In [1]: import numpy as np

In [2]: import numpy.linalg as la

In [3]: np.set_printoptions(precision=2, suppress=True, linewidth=200)

In [4]: A = np.load("data.npy")

In [5]: print(A)
[[  9.43   1.57 -17.57]
 [-10.83  -0.08  16.81]
 [ -1.61  -8.07  18.23]
 [ -0.76   9.59 -17.53]
 [ -4.2   11.44 -15.86]
 [  6.04   4.71 -18.48]
 [-15.61   6.96  10.39]
 [  1.73   7.99 -18.25]
 [  3.95   6.39 -18.54]
 [  9.68   1.32 -17.45]
 [  5.55 -12.04  14.97]
 [  8.33 -13.05  12.66]
 [ -7.4   -3.53  18.24]]

In [6]: # rank 2

In [7]: cent = A[[2, 3]].astype(float)

In [8]: for _ in range(7):
   ...:     idx = la.norm(A[:, None] - cent, axis=-1).argmin(axis=1)
   ...:     cent = np.array([A[idx == j].mean(axis=0) for j in range(2)])
   ...: 

In [9]: print(idx)
[1 0 0 1 1 1 0 1 1 1 0 0 0]

In [10]: print(cent)
[[ -3.59  -4.97  15.22]
 [  3.69   6.15 -17.67]]

In [11]: print(np.abs(cent[1] - cent[0]).argmax())
2

In [12]: print(np.abs(np.diag(la.qr(A)[1])) > 1e-9)
[ True  True False]

In [13]: print(np.unique(A.round(6), axis=0).shape)
(13, 3)

In [14]: F = np.load("a.npy")

In [15]: print(F)
[[ 0.  2.  0.  0.]
 [-1. -1.  0.  0.]
 [ 0.  0. -2.  0.]
 [ 0.  0. -2.  1.]]

In [16]: u = np.array([-1, -1, -1, -2])

In [17]: A2 = F + np.outer(u, np.eye(4)[0])

In [18]: print(la.matrix_rank(la.inv(A2) - la.inv(F), tol=1e-8))
1

In [19]: print(la.matrix_rank(A2 - F))
1

In [20]: print(round(float(la.det(A2) / la.det(F)), 2), round(float(1 + la.solve(F, u)[0]), 2))
2.5 2.5

In [21]: print(A2)
[[-1.  2.  0.  0.]
 [-2. -1.  0.  0.]
 [-1.  0. -2.  0.]
 [-2.  0. -2.  1.]]

In [22]: K = np.loadtxt("mat.csv", delimiter=",")

In [23]: print(K)
[[0.57 0.29 0.14]
 [0.12 0.5  0.38]
 [0.4  0.2  0.4 ]]

In [24]: print(K @ np.ones(3))
[1. 1. 1.]

In [25]: print(la.matrix_power(K, 100))
[[0.37 0.33 0.3 ]
 [0.37 0.33 0.3 ]
 [0.37 0.33 0.3 ]]

In [26]: print(np.sort(np.abs(la.eigvals(K)))[::-1])
[1.   0.28 0.28]

In [27]: pr = np.eye(3)[0]

In [28]: for _ in range(7):
    ...:     pr = pr @ K
    ...:     print(pr.round(2))
    ...: 
[0.57 0.29 0.14]
[0.42 0.34 0.25]
[0.38 0.34 0.29]
[0.37 0.34 0.3 ]
[0.37 0.33 0.3 ]
[0.37 0.33 0.3 ]
[0.37 0.33 0.3 ]

In [29]: print((K - K.T) / 2)
[[ 0.    0.08 -0.13]
 [-0.08  0.    0.09]
 [ 0.13 -0.09  0.  ]]

In [30]: print(np.round(np.abs(la.eigvals(K)).max(), 2))
1.0

In [31]: print(la.matrix_power(K, 2))
[[0.42 0.34 0.25]
 [0.28 0.36 0.36]
 [0.41 0.3  0.29]]

In [32]: A2 = K / np.sqrt((K ** 2).mean(axis=1, keepdims=True))

In [33]: print(la.matrix_rank(A2) == la.matrix_rank(K))
True

In [34]: print(K - K.mean(axis=1, keepdims=True))
[[ 0.24 -0.04 -0.19]
 [-0.21  0.17  0.05]
 [ 0.07 -0.13  0.07]]

In [35]: M = np.array([[-1, -2, 0, 3, 0],
    ...:     [0, -3, 0, -3, -2],
    ...:     [-3, 3, 1, 3, 2],
    ...:     [0, 1, 2, 1, 0],
    ...:     [1, -2, -3, -1, -2]])

In [36]: print(M)
[[-1 -2  0  3  0]
 [ 0 -3  0 -3 -2]
 [-3  3  1  3  2]
 [ 0  1  2  1  0]
 [ 1 -2 -3 -1 -2]]

In [37]: O = M.astype(float).copy()

In [38]: for j in range(5):
    ...:     O[:, j] -= O[:, :j] @ (O[:, :j].T @ O[:, j])
    ...:     O[:, j] /= la.norm(O[:, j])
    ...: 

In [39]: print(np.round(O.T @ O, 2) + 0)
[[1. 0. 0. 0. 0.]
 [0. 1. 0. 0. 0.]
 [0. 0. 1. 0. 0.]
 [0. 0. 0. 1. 0.]
 [0. 0. 0. 0. 1.]]

In [40]: mat = np.loadtxt("sample6.csv", delimiter=",")

In [41]: print(mat)
[[3. 6. 2. 0.]
 [0. 3. 6. 2.]
 [2. 0. 3. 6.]
 [6. 2. 0. 3.]]

In [42]: u = np.array([-2, -2, 2, 1])

In [43]: A2 = mat + np.outer(u, np.eye(4)[0])

In [44]: print(la.matrix_rank(A2 - mat))
1

In [45]: print(np.round(la.det(A2) / la.det(mat), 2), round(float(1 + la.solve(mat, u)[0]), 2))
0.92 0.92

In [46]: A2 = mat / np.sqrt((mat ** 2).mean(axis=1, keepdims=True))

In [47]: print(mat - mat.mean(axis=1, keepdims=True))
[[ 0.25  3.25 -0.75 -2.75]
 [-2.75  0.25  3.25 -0.75]
 [-0.75 -2.75  0.25  3.25]
 [ 3.25 -0.75 -2.75  0.25]]

In [48]: print(la.matrix_rank(mat - mat.mean(axis=1, keepdims=True)))
3

In [49]: print(A2[0])
[0.86 1.71 0.57 0.  ]

In [50]: print(mat @ mat)
[[13. 36. 48. 24.]
 [24. 13. 36. 48.]
 [48. 24. 13. 36.]
 [36. 48. 24. 13.]]

In [51]: print(round(la.det(mat), 2))
-407.0

In [52]: print(np.trace(mat))
12.0

In [53]: print(np.sort(np.abs(la.eigvals(mat))))
[ 1.    6.08  6.08 11.  ]

In [54]: print((mat + mat.T) / 2)
[[3. 3. 2. 3.]
 [3. 3. 3. 2.]
 [2. 3. 3. 3.]
 [3. 2. 3. 3.]]

In [55]: print(np.sort(np.abs(np.fft.fft(mat[0]))), np.sort(la.svd(mat, compute_uv=False)))
[ 1.    6.08  6.08 11.  ] [ 1.    6.08  6.08 11.  ]

In [56]: feats = np.loadtxt("test13.csv", delimiter=",")

In [57]: print(feats)
[[ 0.17 -0.06  0.28 -0.17 -0.17 -0.06]
 [-0.06  0.02 -0.09  0.06  0.06  0.02]
 [ 0.28 -0.09  0.46 -0.28 -0.28 -0.09]
 [-0.17  0.06 -0.28  0.17  0.17  0.06]
 [-0.17  0.06 -0.28  0.17  0.17  0.06]
 [-0.06  0.02 -0.09  0.06  0.06  0.02]]

In [58]: # rows and columns are dependent

In [59]: vals, vecs = la.eigh(feats)

In [60]: vec = np.array([5, 5, 6, 4, 8, 2])

In [61]: print(round(float(vec @ feats @ vec), 2))
0.07

In [62]: print(vecs * np.abs(vals) @ vecs.T)
[[ 0.17 -0.06  0.28 -0.17 -0.17 -0.06]
 [-0.06  0.02 -0.09  0.06  0.06  0.02]
 [ 0.28 -0.09  0.46 -0.28 -0.28 -0.09]
 [-0.17  0.06 -0.28  0.17  0.17  0.06]
 [-0.17  0.06 -0.28  0.17  0.17  0.06]
 [-0.06  0.02 -0.09  0.06  0.06  0.02]]

In [63]: print(np.round(la.eigvalsh(feats[1:, 1:]), 2) + 0)
[0.   0.   0.   0.   0.83]

In [64]: r = la.matrix_rank(feats)

In [65]: print(r)
1

In [66]: null = la.svd(feats)[2][r:].T

In [67]: print([int(la.matrix_rank(feats[:, :j + 1])) for j in range(6)])
[1, 1, 1, 1, 1, 1]

In [68]: print(null @ null.T)
[[ 0.83  0.06 -0.28  0.17  0.17  0.06]
 [ 0.06  0.98  0.09 -0.06 -0.06 -0.02]
 [-0.28  0.09  0.54  0.28  0.28  0.09]
 [ 0.17 -0.06  0.28  0.83 -0.17 -0.06]
 [ 0.17 -0.06  0.28 -0.17  0.83 -0.06]
 [ 0.06 -0.02  0.09 -0.06 -0.06  0.98]]

In [69]: print(null.shape)
(6, 5)

In [70]: print(np.allclose(feats @ null, 0))
True
